>>> import numpy as np
>>> import numpy.linalg as la
>>> np.set_printoptions(precision=2, suppress=True, linewidth=160)
>>> rnd = lambda a: np.round(a, 2) + 0
>>> Y = np.array([[-1], [-2], [-1], [2], [3]])
>>> F = np.block([[np.zeros((5, 5)), Y], [Y.T, np.zeros((1, 1))]])
>>> F
array([[ 0.,  0.,  0.,  0.,  0., -1.],
       [ 0.,  0.,  0.,  0.,  0., -2.],
       [ 0.,  0.,  0.,  0.,  0., -1.],
       [ 0.,  0.,  0.,  0.,  0.,  2.],
       [ 0.,  0.,  0.,  0.,  0.,  3.],
       [-1., -2., -1.,  2.,  3.,  0.]])
>>> # column 2 repeats column 0
>>> np.abs(np.diag(la.qr(F)[1])) > 1e-9
array([ True, False, False, False, False,  True])
>>> try:
...     la.inv(F)
... except la.LinAlgError as e:
...     print(repr(e))
... 
LinAlgError('Singular matrix')
>>> la.lstsq(F[:-1].T, F[-1])[2]
np.int32(1)
>>> rnd(np.trace(la.pinv(F) @ F))
np.float64(2.0)
>>> evals, evecs = la.eigvalsh(F)
Traceback (most recent call last):
  File "<python-input-12>", line 1, in <module>
    evals, evecs = la.eigvalsh(F)
    ^^^^^^^^^^^^
ValueError: too many values to unpack (expected 2)
>>> evals, evecs = la.eigh(F)
>>> (evals > 1e-8).sum(), (evals < -1e-8).sum()
(np.int64(1), np.int64(1))
>>> rnd(evecs.T @ evecs)
array([[1., 0., 0., 0., 0., 0.],
       [0., 1., 0., 0., 0., 0.],
       [0., 0., 1., 0., 0., 0.],
       [0., 0., 0., 1., 0., 0.],
       [0., 0., 0., 0., 1., 0.],
       [0., 0., 0., 0., 0., 1.]])
>>> rnd(la.eigvalsh(F @ F))
array([ 0.,  0.,  0.,  0., 19., 19.])
>>> rnd(np.abs(evecs[:, -1]))
array([0.16, 0.32, 0.16, 0.32, 0.49, 0.71])
>>> evals.sum(), np.trace(F)
(np.float64(0.0), np.float64(0.0))
>>> rnd(evecs.T @ F @ evecs)
array([[-4.36,  0.  ,  0.  ,  0.  ,  0.  ,  0.  ],
       [ 0.  ,  0.  ,  0.  ,  0.  ,  0.  ,  0.  ],
       [ 0.  ,  0.  ,  0.  ,  0.  ,  0.  ,  0.  ],
       [ 0.  ,  0.  ,  0.  ,  0.  ,  0.  ,  0.  ],
       [ 0.  ,  0.  ,  0.  ,  0.  ,  0.  ,  0.  ],
       [ 0.  ,  0.  ,  0.  ,  0.  ,  0.  ,  4.36]])
>>> rnd(la.svd(F, compute_uv=False))
array([4.36, 4.36, 0.  , 0.  , 0.  , 0.  ])
>>> rnd(evals)
array([-4.36,  0.  ,  0.  ,  0.  ,  0.  ,  4.36])
>>> feats = np.loadtxt("a.csv", delimiter=",")
>>> feats
array([[2., 2., 2., 0.],
       [2., 2., 3., 1.],
       [2., 3., 0., 2.],
       [0., 1., 2., 0.]])
>>> # equal to its transpose
>>> x = np.array([3, 3, 1, 3])
>>> y = feats @ x
>>> y
array([14., 18., 21.,  5.])
>>> rnd(la.solve(feats.T, feats[1]))
array([0., 1., 0., 0.])
>>> rnd(la.solve(feats, y))
array([3., 3., 1., 3.])
>>> Uu, sigma, Vt = la.svd(feats, full_matrices=False)
>>> rnd(np.sqrt((sigma ** 2).sum())), rnd(la.norm(feats))
(np.float64(7.21), np.float64(7.21))
>>> rnd(sigma / sigma[0])
array([1.  , 0.43, 0.15, 0.1 ])
>>> rnd(Uu.T @ Uu)
array([[1., 0., 0., 0.],
       [0., 1., 0., 0.],
       [0., 0., 1., 0.],
       [0., 0., 0., 1.]])
>>> np.abs(Uu[:, 0]).round(6).argmax()
np.int64(1)
>>> np.allclose(Uu * sigma @ Vt, feats)
True
>>> Uu.shape, sigma.shape, Vt.shape
((4, 4), (4,), (4, 4))
>>> evals, evecs = la.eigh(feats)
>>> x = np.array([1, 0, -2, -1])
>>> rnd(evecs * np.maximum(evals, 0) @ evecs.T)
array([[2.22, 2.  , 1.59, 0.41],
       [2.  , 2.61, 2.19, 1.15],
       [1.59, 2.19, 1.85, 1.02],
       [0.41, 1.15, 1.02, 0.81]])
>>> rnd(evecs * np.abs(evals) @ evecs.T)
array([[2.44, 1.99, 1.17, 0.83],
       [1.99, 3.23, 1.39, 1.3 ],
       [1.17, 1.39, 3.7 , 0.04],
       [0.83, 1.3 , 0.04, 1.62]])
>>> x @ feats @ x
np.float64(2.0)
>>> data = np.loadtxt("x.csv", delimiter=",")
>>> data
array([[-19.14,  -1.12, -44.03, -13.13, -18.78],
       [-18.2 ,  -2.44, -44.67, -13.18, -17.94],
       [ 31.35, -13.68,  -1.43,  -7.44,  -9.48],
       [-17.64,  -3.57, -45.68, -13.3 , -19.76],
       [-18.71,  -2.47, -45.7 , -13.14, -19.28],
       [-18.04,  -1.71, -44.47, -14.26, -20.67],
       [ 31.9 , -13.03,   0.91,  -8.66,  -9.66],
       [ 31.61, -12.77,  -0.78,  -7.99, -10.25],
       [-17.67,  -1.71, -45.33, -14.43, -20.67],
       [-18.22,  -3.  , -43.86, -15.93, -19.77],
       [ 30.13,  -9.88,  -1.46,  -7.84, -10.32],
       [ 32.83, -11.11,   0.15,  -7.58, -10.94],
       [ 31.94, -11.44,  -1.19,  -7.3 , -10.7 ],
       [-18.44,  -1.99, -44.3 , -15.93, -20.19],
       [ 32.49, -12.92,  -3.22,  -8.16,  -7.32],
       [-18.43,  -2.72, -44.19, -14.48, -19.5 ],
       [-18.59,  -2.03, -43.58, -14.81, -19.49],
       [ 33.72, -11.3 ,  -1.04,  -8.59,  -9.81],
       [-17.2 ,  -2.88, -43.76, -13.69, -21.15],
       [-17.16,  -2.39, -44.06, -14.55, -19.02],
       [-17.52,  -1.94, -45.29, -14.68, -19.71],
       [ 33.12, -12.81,  -0.47,  -8.72,  -9.79],
       [-15.3 ,  -1.86, -42.79, -14.31, -20.95],
       [-17.8 ,  -1.89, -43.86, -13.82, -20.41],
       [-18.78,  -0.4 , -45.03, -14.54, -19.26],
       [ 32.09, -12.24,  -0.35,  -7.38, -11.9 ],
       [ 31.4 , -13.7 ,   0.88,  -5.7 , -10.08],
       [-17.93,  -1.13, -43.37, -12.96, -19.49],
       [-18.52,  -2.34, -43.7 , -12.8 , -19.56]])
>>> W2 = data[[17, 15]].astype(float)
>>> for _ in range(5):
...     idx = la.norm(data[:, None] - W2, axis=-1).argmin(axis=1)
...     W2 = np.array([data[idx == j].mean(axis=0) for j in range(2)])
... 
>>> idx
array([1, 1, 0, 1, 1, 1, 0, 0, 1, 1, 0, 0, 0, 1, 0, 1, 1, 0, 1, 1, 1, 0, 1, 1, 1, 0, 0, 1, 1])
>>> rnd(W2[1] - W2[0])
array([-50.01,  10.17, -43.59,  -6.35,  -9.73])
